>>> import numpy as np
>>> import numpy.linalg as la
>>> np.set_printoptions(precision=2, suppress=True, linewidth=120, legacy="1.25")
>>> E = np.minimum.outer(np.arange(1, 4), np.arange(1, 4)) * 4
>>> E
array([[ 4,  4,  4],
       [ 4,  8,  8],
       [ 4,  8, 12]])
>>> evals, evecs = la.eig(E)
>>> np.round(E @ evecs[:, 0] - evals[0] * evecs[:, 0], 2) + 0
array([0., 0., 0.])
>>> np.sort(la.eigvals(la.inv(E)))
array([0.05, 0.39, 0.81])
>>> np.sort(la.eigvals(E.T))
array([ 1.23,  2.57, 20.2 ])
>>> np.sort(la.eigvals(E @ E))
array([  1.52,   6.62, 407.87])
>>> E.sum(axis=0)
array([12, 20, 24])
>>> np.unravel_index(np.abs(E).argmax(), E.shape)
(2, 2)
>>> Lm = la.cholesky(E)
>>> np.prod(np.diag(Lm)) ** 2, np.round(la.det(E), 2)
(64.0, 64.0)
>>> x0 = np.ones(3)
>>> for _ in range(3):
...     x0 = E @ x0
...     x0 /= la.norm(x0)
...     print(round(x0 @ E @ x0, 2))
... 
20.17
20.2
20.2
>>> round(la.eigvalsh(E)[-1], 2)
20.2
>>> x0 = np.array([0, 1, 0])
>>> h = np.maximum(E @ x0, 0)
>>> np.maximum(E @ (3 * x0), 0)
array([12, 24, 24])
>>> np.tanh(E @ x0)
array([1., 1., 1.])
>>> J = np.load("data.npy")
>>> J
array([[-0.1 ,  1.1 , -0.3 ],
       [ 1.  , -0.5 ,  0.  ],
       [ 0.  ,  0.1 ,  0.7 ],
       [ 0.95, -0.49,  0.02]])
>>> la.norm(J, axis=0)
array([1.38, 1.31, 0.76])
>>> J[3] @ J[0]
-0.64
>>> round(float(la.norm(J, 2)), 2)
1.71
>>> la.norm(J, axis=1).argmax()
0
>>> rng = np.random.default_rng(629)
>>> A2 = J + rng.integers(-2, 3, (4, 1)) @ rng.integers(-2, 3, (1, 3))
>>> A2
array([[ 1.9 ,  2.1 , -2.3 ],
       [ 5.  ,  1.5 , -4.  ],
       [ 2.  ,  1.1 , -1.3 ],
       [-3.05, -2.49,  4.02]])
>>> A2 - J
array([[ 2.,  1., -2.],
       [ 4.,  2., -4.],
       [ 2.,  1., -2.],
       [-4., -2.,  4.]])
>>> np.round(la.svd(A2 - J, compute_uv=False), 2) + 0
array([9.49, 0.  , 0.  ])
>>> F = np.loadtxt("layer5.csv", delimiter=",")
>>> F
array([[ 1.34, -5.18,  0.08, -1.14,  0.73],
       [-1.85,  1.82, -5.84,  1.88, -2.92],
       [-1.27, -5.01, -3.45,  0.53, -3.33],
       [-1.15, -0.91,  2.05, -1.16,  1.99],
       [ 3.77,  1.17, -6.04, -3.77,  1.36],
       [ 6.21, -6.11,  8.12, -7.6 ,  9.67],
       [-1.51,  1.05, -4.95,  1.57, -2.39],
       [ 0.49,  0.1 , -2.68,  0.61,  0.09],
       [-2.91,  1.54, -1.99,  2.45, -1.44],
       [-0.36, -4.49, -1.43,  1.19, -1.48],
       [-0.32, -1.01,  1.13, -0.51,  1.75],
       [ 0.35, -1.31,  9.43, -3.54,  7.8 ],
       [ 9.4 , -4.46,  6.43, -7.9 , 11.27],
       [-6.43, -1.54, -0.56,  2.45, -3.85],
       [-2.25,  4.  , -9.3 ,  1.57, -4.42]])
>>> lab = F[:, 1] > np.median(F[:, 1])
>>> f = F[lab].mean(axis=0) - F[~lab].mean(axis=0)
>>> ((F - F.mean(axis=0)) @ f > 0).astype(int)
array([0, 1, 1, 0, 1, 0, 1, 1, 1, 1, 0, 0, 0, 1, 1])
>>> round((((F - F.mean(axis=0)) @ f > 0) == lab).mean(), 2)
0.73
>>> np.argsort(-np.abs(f).round(6), kind="stable")
array([2, 1, 4, 3, 0])
>>> Xc = (F - F.mean(axis=0)) / F.std(axis=0)
>>> Xc.std(axis=0)
array([1., 1., 1., 1., 1.])
>>> np.argwhere(np.abs(Xc) > 2)
array([[ 5,  3],
       [12,  0],
       [12,  3],
       [12,  4]])
>>> coef = la.lstsq(np.delete(Xc, 4, axis=1), Xc[:, 4])[0]
>>> coef
array([ 0.48,  0.23,  0.67, -0.15])
>>> np.round(1 - np.var(Xc[:, 4] - np.delete(Xc, 4, axis=1) @ coef), 2)
1.0
